% ipython --no-banner

In [1]: import numpy as np

In [2]: np.set_printoptions(precision=2, suppress=True, linewidth=100)

In [3]: arr = np.array([[2, 0, 3, 0, 0, 0, 2],
   ...:     [0, 0, 0, 3, 0, 0, 0],
   ...:     [2, 0, 3, 0, 0, 0, 3],
   ...:     [0, 3, 0, 3, 0, 0, 0],
   ...:     [2, 0, 3, 0, 2, 0, 3],
   ...:     [0, 0, 0, 0, 0, 0, 0],
   ...:     [2, 0, 2, 0, 0, 0, 0]])

In [4]: print(arr)
[[2 0 3 0 0 0 2]
 [0 0 0 3 0 0 0]
 [2 0 3 0 0 0 3]
 [0 3 0 3 0 0 0]
 [2 0 3 0 2 0 3]
 [0 0 0 0 0 0 0]
 [2 0 2 0 0 0 0]]

In [5]: rng = np.random.default_rng(20)

In [6]: labels = rng.permutation(7)

In [7]: labels
Out[7]: array([5, 0, 4, 6, 1, 3, 2])

In [8]: other = arr[labels][:, labels]

In [9]: np.allclose(other, arr)
Out[9]: False

In [10]: np.trace(other)
Out[10]: np.int64(10)

In [11]: print(round(np.linalg.det(other), 2), round(np.linalg.det(arr[labels]), 2))
0.0 0.0

In [12]: rank = np.linalg.matrix_rank(arr)

In [13]: rank
Out[13]: np.int64(6)

In [14]: N = np.linalg.svd(arr)[2][rank:].T

In [15]: np.allclose(arr @ N, 0)
Out[15]: True

In [16]: N @ N.T
Out[16]: 
array([[0., 0., 0., 0., 0., 0., 0.],
       [0., 0., 0., 0., 0., 0., 0.],
       [0., 0., 0., 0., 0., 0., 0.],
       [0., 0., 0., 0., 0., 0., 0.],
       [0., 0., 0., 0., 0., 0., 0.],
       [0., 0., 0., 0., 0., 1., 0.],
       [0., 0., 0., 0., 0., 0., 0.]])

In [17]: np.linalg.matrix_rank(arr.T @ arr), np.linalg.matrix_rank(arr @ arr.T)
Out[17]: (np.int64(6), np.int64(6))

In [18]: Uu, sv, Vt = np.linalg.svd(arr)

In [19]: sv
Out[19]: array([8.19, 4.85, 2.  , 1.85, 1.36, 0.18, 0.  ])

In [20]: other = Uu[:, :6] @ np.diag(sv[:6]) @ Vt[:6]

In [21]: round(float(np.linalg.norm(arr - other) / np.linalg.norm(arr)), 2)
Out[21]: 0.0

In [22]: Uu, sv, Vt = np.linalg.svd(arr)

In [23]: evecs = Vt[:(sv > 1e-8).sum()]

In [24]: x0 = arr[2] + -1 * arr[1] + rng.integers(2) * np.eye(7)[6]

In [25]: x0
Out[25]: array([ 2.,  0.,  3., -3.,  0.,  0.,  3.])

In [26]: np.round(evecs.T @ evecs, 2) + 0
Out[26]: 
array([[1., 0., 0., 0., 0., 0., 0.],
       [0., 1., 0., 0., 0., 0., 0.],
       [0., 0., 1., 0., 0., 0., 0.],
       [0., 0., 0., 1., 0., 0., 0.],
       [0., 0., 0., 0., 1., 0., 0.],
       [0., 0., 0., 0., 0., 0., 0.],
       [0., 0., 0., 0., 0., 0., 1.]])

In [27]: np.linalg.matrix_rank(np.vstack([arr, x0]))
Out[27]: np.int64(6)

In [28]: np.diag(evecs.T @ evecs)
Out[28]: array([1., 1., 1., 1., 1., 0., 1.])

In [29]: np.allclose(evecs.T @ evecs @ x0, x0)
Out[29]: True

In [30]: mat = np.triu(rng.random((8, 8)) < 0.3, 1).astype(int)

In [31]: mat = mat + mat.T

In [32]: mat
Out[32]: 
array([[0, 0, 0, 0, 0, 1, 0, 1],
       [0, 0, 0, 1, 0, 1, 0, 0],
       [0, 0, 0, 0, 0, 1, 0, 1],
       [0, 1, 0, 0, 0, 0, 0, 1],
       [0, 0, 0, 0, 0, 1, 0, 0],
       [1, 1, 1, 0, 1, 0, 1, 1],
       [0, 0, 0, 0, 0, 1, 0, 0],
       [1, 0, 1, 1, 0, 1, 0, 0]])

In [33]: np.argwhere(np.triu(mat))
Out[33]: 
array([[0, 5],
       [0, 7],
       [1, 3],
       [1, 5],
       [2, 5],
       [2, 7],
       [3, 7],
       [4, 5],
       [5, 6],
       [5, 7]])

In [34]: print(mat.sum(axis=0))
[2 2 2 2 1 6 1 4]

In [35]: low = np.diag(mat.sum(axis=1)) - mat

In [36]: round(np.linalg.det(low[1:, 1:]))
Out[36]: 28

In [37]: print(np.round(np.linalg.eigvalsh(low), 2) + 0)
[0.   0.86 1.   1.35 2.   2.72 4.97 7.09]

In [38]: gram = mat.T @ mat

In [39]: print((mat @ mat.T).shape)
(8, 8)

In [40]: np.round(np.linalg.eigvalsh(gram)[::-1], 2) + 0
Out[40]: array([9.67, 5.55, 3.27, 0.81, 0.43, 0.26, 0.  , 0.  ])

In [41]: Uu, sv, Vt = np.linalg.svd(mat)

In [42]: evecs = Vt[:(sv > 1e-8).sum()]

In [43]: x0 = mat[7] + 5 * mat[1] + rng.integers(2) * np.eye(8)[7]

In [44]: x0
Out[44]: array([1., 0., 1., 6., 0., 6., 0., 0.])

In [45]: np.round(evecs.T @ evecs, 2) + 0
Out[45]: 
array([[0.5, 0. , 0.5, 0. , 0. , 0. , 0. , 0. ],
       [0. , 1. , 0. , 0. , 0. , 0. , 0. , 0. ],
       [0.5, 0. , 0.5, 0. , 0. , 0. , 0. , 0. ],
       [0. , 0. , 0. , 1. , 0. , 0. , 0. , 0. ],
       [0. , 0. , 0. , 0. , 0.5, 0. , 0.5, 0. ],
       [0. , 0. , 0. , 0. , 0. , 1. , 0. , 0. ],
       [0. , 0. , 0. , 0. , 0.5, 0. , 0.5, 0. ],
       [0. , 0. , 0. , 0. , 0. , 0. , 0. , 1. ]])

In [46]: print(round(np.linalg.norm(x0 - evecs.T @ evecs @ x0), 2))
0.0

In [47]: np.allclose(evecs.T @ evecs @ x0, x0)
Out[47]: True

In [48]: evals, evecs = np.linalg.eigvalsh(mat)
---------------------------------------------------------------------------
ValueError                                Traceback (most recent call last)
Cell In[48], line 1
----> 1 evals, evecs = np.linalg.eigvalsh(mat)

ValueError: too many values to unpack (expected 2)

In [49]: evals, evecs = np.linalg.eigh(mat)

In [50]: print(np.abs(evecs[:, -1]))
[0.34 0.26 0.34 0.24 0.19 0.58 0.19 0.48]

In [51]: evals.round(2) + 0
Out[51]: array([-2.36, -1.81, -0.51,  0.  ,  0.  ,  0.66,  0.9 ,  3.11])

In [52]: print(np.round(evals.sum(), 2), np.trace(mat))
0.0 0

In [53]: print(np.abs(evecs[:, -1]).round(6).argmax())
5

In [54]: np.round(evecs.T @ mat @ evecs, 2) + 0
Out[54]: 
array([[-2.36,  0.  ,  0.  ,  0.  ,  0.  ,  0.  ,  0.  ,  0.  ],
       [ 0.  , -1.81,  0.  ,  0.  ,  0.  ,  0.  ,  0.  ,  0.  ],
       [ 0.  ,  0.  , -0.51,  0.  ,  0.  ,  0.  ,  0.  ,  0.  ],
       [ 0.  ,  0.  ,  0.  ,  0.  ,  0.  ,  0.  ,  0.  ,  0.  ],
       [ 0.  ,  0.  ,  0.  ,  0.  ,  0.  ,  0.  ,  0.  ,  0.  ],
       [ 0.  ,  0.  ,  0.  ,  0.  ,  0.  ,  0.66,  0.  ,  0.  ],
       [ 0.  ,  0.  ,  0.  ,  0.  ,  0.  ,  0.  ,  0.9 ,  0.  ],
       [ 0.  ,  0.  ,  0.  ,  0.  ,  0.  ,  0.  ,  0.  ,  3.11]])

In [55]: np.round(np.linalg.svd(mat, compute_uv=False), 2) + 0
Out[55]: array([3.11, 2.36, 1.81, 0.9 , 0.66, 0.51, 0.  , 0.  ])

In [56]: np.unique(evals.round(6) + 0, return_counts=True)[1]
Out[56]: array([1, 1, 1, 2, 1, 1, 1])

In [57]: np.round(evecs.T @ evecs, 2) + 0
Out[57]: 
array([[1., 0., 0., 0., 0., 0., 0., 0.],
       [0., 1., 0., 0., 0., 0., 0., 0.],
       [0., 0., 1., 0., 0., 0., 0., 0.],
       [0., 0., 0., 1., 0., 0., 0., 0.],
       [0., 0., 0., 0., 1., 0., 0., 0.],
       [0., 0., 0., 0., 0., 1., 0., 0.],
       [0., 0., 0., 0., 0., 0., 1., 0.],
       [0., 0., 0., 0., 0., 0., 0., 1.]])
